% python3 -q
>>> import numpy as np
>>> np.set_printoptions(suppress=True, linewidth=140)
>>> def rd(a):
...     return np.round(a, 2) + 0
... 
>>> rng = np.random.default_rng(2364)
>>> F = rng.normal(size=(30, 6)) + 5 * np.array([-1, -1, -2, 1, 2, 1])
>>> print(rd(F))
[[ -4.09  -3.71 -10.14   4.13   9.3    6.46]
 [ -6.2   -3.03 -12.27   4.04   9.75   5.71]
 [ -4.27  -5.41 -11.25   5.87  11.05   3.37]
 [ -6.63  -5.19  -9.79   4.17  13.07   6.91]
 [ -4.26  -4.54  -9.39   3.77  11.29   3.63]
 [ -4.84  -6.3  -10.59   4.16   9.91   5.23]
 [ -4.19  -5.97 -10.02   5.51  12.36   3.73]
 [ -4.45  -4.76  -9.48   6.22  10.55   3.36]
 [ -6.5   -5.72  -8.61   5.19   9.39   6.29]
 [ -5.85  -3.79 -10.13   4.65  10.84   5.46]
 [ -3.86  -4.54 -11.13   6.25   8.78   5.74]
 [ -5.9   -5.72  -9.83   7.4   10.91   4.82]
 [ -3.61  -6.3  -10.22   5.81   9.85   3.76]
 [ -4.98  -5.08  -9.94   6.84   8.77   4.83]
 [ -2.39  -3.85  -9.39   4.27   9.86   6.18]
 [ -4.96  -4.98 -11.29   6.27  10.46   5.56]
 [ -3.3   -5.67 -10.2    5.05   9.94   5.57]
 [ -5.32  -4.92  -9.33   6.18   8.86   4.7 ]
 [ -3.95  -4.16 -11.35   4.9    9.94   4.12]
 [ -3.31  -6.16 -10.     7.04  10.02   4.53]
 [ -6.08  -5.38  -9.34   4.3   11.2    4.82]
 [ -6.99  -5.45  -9.42   5.     9.21   3.68]
 [ -4.93  -5.41 -11.84   6.33   9.5    3.75]
 [ -5.96  -4.93  -9.38   4.2    9.23   3.73]
 [ -5.43  -6.27  -8.84   5.56  10.43   4.97]
 [ -4.24  -5.63 -10.51   3.48   9.39   4.22]
 [ -4.66  -4.74  -9.82   3.56   9.38   4.82]
 [ -5.24  -4.24 -11.1    4.64   8.62   4.52]
 [ -5.79  -5.32 -12.8    4.65   9.76   3.68]
 [ -4.16  -4.04 -10.74   5.15   9.64   4.96]]
>>> D = np.linalg.norm(F[:, None] - F[None], axis=-1)
>>> np.linalg.matrix_rank(D ** 2)
np.int64(8)
>>> D.shape
(30, 30)
>>> np.unravel_index(D.round(6).argmax(), D.shape)
(np.int64(3), np.int64(19))
>>> (D + 1e9 * np.eye(30)).round(6).argmin(axis=1)
array([29, 27, 22, 20, 26, 25,  2,  2, 24, 20, 29, 24, 19, 17,  0, 29,  5, 13, 29, 12, 24, 23,  2, 21, 20, 26, 25, 29, 22, 18])
>>> rd(D[:5, :5])
array([[0.  , 3.19, 4.45, 4.82, 3.65],
       [3.19, 0.  , 4.58, 4.84, 4.59],
       [4.45, 4.58, 0.  , 5.22, 2.96],
       [4.82, 4.84, 5.22, 0.  , 4.51],
       [3.65, 4.59, 2.96, 4.51, 0.  ]])
